% python3 -q
>>> import numpy as np
>>> np.set_printoptions(precision=1, suppress=True, linewidth=200)
>>> def rnd(a):
...     return np.round(a, 1) + 0
... 
>>> mat = np.loadtxt("arr.csv", delimiter=",")
>>> print(mat)
[[  0.   0.   0.   3.  -3.   2.]
 [  2.  -2.  -2.  -1.   2.   2.]
 [ -2.   0.   0.   3.   0.   0.]
 [ -2.  -3.  -3.   0.  -1.  -3.]
 [  0.  -1.  -1.  -2.  -1.  -1.]
 [  2.  -2.   2.  -1.  -3.   1.]
 [  0.   1.   1.   0.  -1.   1.]
 [ 10. -10. -10.  -2.   7.  12.]]
>>> print(mat - mat[0])
[[  0.   0.   0.   0.   0.   0.]
 [  2.  -2.  -2.  -4.   5.   0.]
 [ -2.   0.   0.   0.   3.  -2.]
 [ -2.  -3.  -3.  -3.   2.  -5.]
 [  0.  -1.  -1.  -5.   2.  -3.]
 [  2.  -2.   2.  -4.   0.  -1.]
 [  0.   1.   1.  -3.   2.  -1.]
 [ 10. -10. -10.  -5.  10.  10.]]
>>> print(np.unravel_index(np.abs(mat).argmax(), mat.shape))
(np.int64(7), np.int64(5))
>>> print(np.count_nonzero(mat))
37
>>> print(np.diff(mat, axis=0))
[[  2.  -2.  -2.  -4.   5.   0.]
 [ -4.   2.   2.   4.  -2.  -2.]
 [  0.  -3.  -3.  -3.  -1.  -3.]
 [  2.   2.   2.  -2.   0.   2.]
 [  2.  -1.   3.   1.  -2.   2.]
 [ -2.   3.  -1.   1.   2.   0.]
 [ 10. -11. -11.  -2.   8.  11.]]
>>> print(mat.sum(axis=1))
[  2.   1.   1. -12.  -6.  -1.   2.   7.]
>>> print(np.linalg.matrix_rank(mat))
6
>>> print(rnd(mat.mean(axis=0)))
[ 1.2 -2.1 -1.6  0.   0.   1.8]
>>> rng = np.random.default_rng(847)
>>> other = mat + rng.integers(-2, 3, (8, 1)) @ rng.integers(-2, 3, (1, 6))
>>> print(other)
[[-1.  2.  1.  4. -2.  1.]
 [ 1.  0. -1.  0.  3.  1.]
 [ 0. -4. -2.  1. -2.  2.]
 [-1. -5. -4. -1. -2. -2.]
 [-1.  1.  0. -1.  0. -2.]
 [ 0.  2.  4.  1. -1. -1.]
 [-1.  3.  2.  1.  0.  0.]
 [ 9. -8. -9. -1.  8. 11.]]
>>> print(other - mat)
[[-1.  2.  1.  1.  1. -1.]
 [-1.  2.  1.  1.  1. -1.]
 [ 2. -4. -2. -2. -2.  2.]
 [ 1. -2. -1. -1. -1.  1.]
 [-1.  2.  1.  1.  1. -1.]
 [-2.  4.  2.  2.  2. -2.]
 [-1.  2.  1.  1.  1. -1.]
 [-1.  2.  1.  1.  1. -1.]]
>>> other = np.c_[mat[:, :5] @ np.array([[0, 1, 2, 1, 1],
...     [0, 2, 1, 0, 0],
...     [0, 3, 3, 0, 0],
...     [0, 2, 3, 2, 1],
...     [1, 1, 1, 3, 3]]), np.array([3, -1, 2, -2, 0, 1, -2, -1])]
>>> print(other)
[[ -3.   3.   6.  -3.  -6.   3.]
 [  2.  -8.  -5.   6.   7.  -1.]
 [  0.   4.   5.   4.   1.   2.]
 [ -1. -18. -17.  -5.  -5.  -2.]
 [ -1. -10. -11.  -7.  -5.   0.]
 [ -3.  -1.   2.  -9.  -8.   1.]
 [ -1.   4.   3.  -3.  -3.  -2.]
 [  7. -37. -19.  27.  29.  -1.]]
>>> print(np.linalg.matrix_rank(np.c_[mat, other]))
7
>>> print(rnd(np.linalg.norm(np.linalg.qr(mat)[0].T @ other, axis=0) ** 2 / ((other ** 2).sum(axis=0) + 1e-12)))
[1.  1.  1.  1.  1.  0.7]
>>> print(np.linalg.matrix_rank(other))
6
>>> print(rnd(np.linalg.lstsq(mat, other[:, 0])[0]))
[0. 0. 0. 0. 1. 0.]
>>> X = np.load("out13.npy")
>>> print(X)
[[-0.1  0.   1.2  2.7  2.5]
 [-0.2  0.  -0.5 -1.  -1.1]
 [-0.1  0.   0.2  0.4  0.3]
 [ 0.   0.2 -0.9 -2.3 -2.3]
 [-0.1  0.1  1.3  2.4  2.4]
 [ 0.1  0.2 -0.2 -0.7 -0.6]
 [ 0.1  0.1  0.6  0.8  1.1]
 [ 0.2 -0.1 -1.7 -3.2 -3.2]
 [ 0.1  0.  -1.4 -2.8 -2.6]
 [ 0.  -0.1 -0.1 -0.1 -0.1]
 [ 0.   0.1 -0.5 -0.9 -0.9]
 [ 0.  -0.1  1.2  2.4  2.4]
 [ 0.2 -0.1  1.4  2.8  2.7]
 [-0.1  0.1 -0.5 -1.  -0.9]]
>>> Xs = X - X.mean(axis=0)
>>> evecs = np.linalg.svd(Xs)[2][:1]
>>> other = Xs - Xs @ evecs.T @ evecs
>>> print(rnd(np.diag(evecs.T @ evecs)))
[0.  0.  0.1 0.5 0.4]
>>> print(rnd((Xs @ evecs.T).std(axis=0)))
[2.9]
>>> print(rnd(other.std(axis=0)))
[0.1 0.1 0.1 0.1 0.1]
>>> dist = np.linalg.norm(X[:, None] - X[None], axis=-1)
>>> print(dist.shape)
(14, 14)
>>> print(rnd(dist[12]))
[0.4 5.7 3.6 7.5 0.6 5.1 2.7 9.  8.2 4.3 5.5 0.6 0.  5.6]
>>> print(rnd(dist[:5, :5]))
[[0.  5.4 3.3 7.2 0.3]
 [5.4 0.  2.1 1.8 5.2]
 [3.3 2.1 0.  3.9 3.1]
 [7.2 1.8 3.9 0.  7. ]
 [0.3 5.2 3.1 7.  0. ]]
>>> print(dist[12].round(6).argsort(kind="stable")[:4])
[12  0 11  4]
>>> print(rnd(np.linalg.norm(X, axis=1)))
[3.9 1.6 0.5 3.4 3.6 1.  1.5 4.8 4.1 0.2 1.4 3.6 4.1 1.4]
>>> print(np.linalg.matrix_rank(dist ** 2))
7
>>> print(np.flatnonzero(dist[12] < dist.mean() / 2))
[ 0  4 11 12]
>>> other = np.c_[X[:, :1] @ np.array([[1]]), np.array([-4, 5, 3, -2, -4, -2, -2, -1, -5, -2, 0, 1, -2, -2])]
>>> print(other)
[[-0.1 -4. ]
 [-0.2  5. ]
 [-0.1  3. ]
 [ 0.  -2. ]
 [-0.1 -4. ]
 [ 0.1 -2. ]
 [ 0.1 -2. ]
 [ 0.2 -1. ]
 [ 0.1 -5. ]
 [ 0.  -2. ]
 [ 0.   0. ]
 [ 0.   1. ]
 [ 0.2 -2. ]
 [-0.1 -2. ]]
>>> print(rnd(np.linalg.lstsq(X, other[:, 0])[0]))
[1. 0. 0. 0. 0.]
>>> print(rnd(np.linalg.norm(other - X @ np.linalg.lstsq(X, other)[0], axis=0)))
[0.  8.2]
>>> print(np.linalg.matrix_rank(other))
2
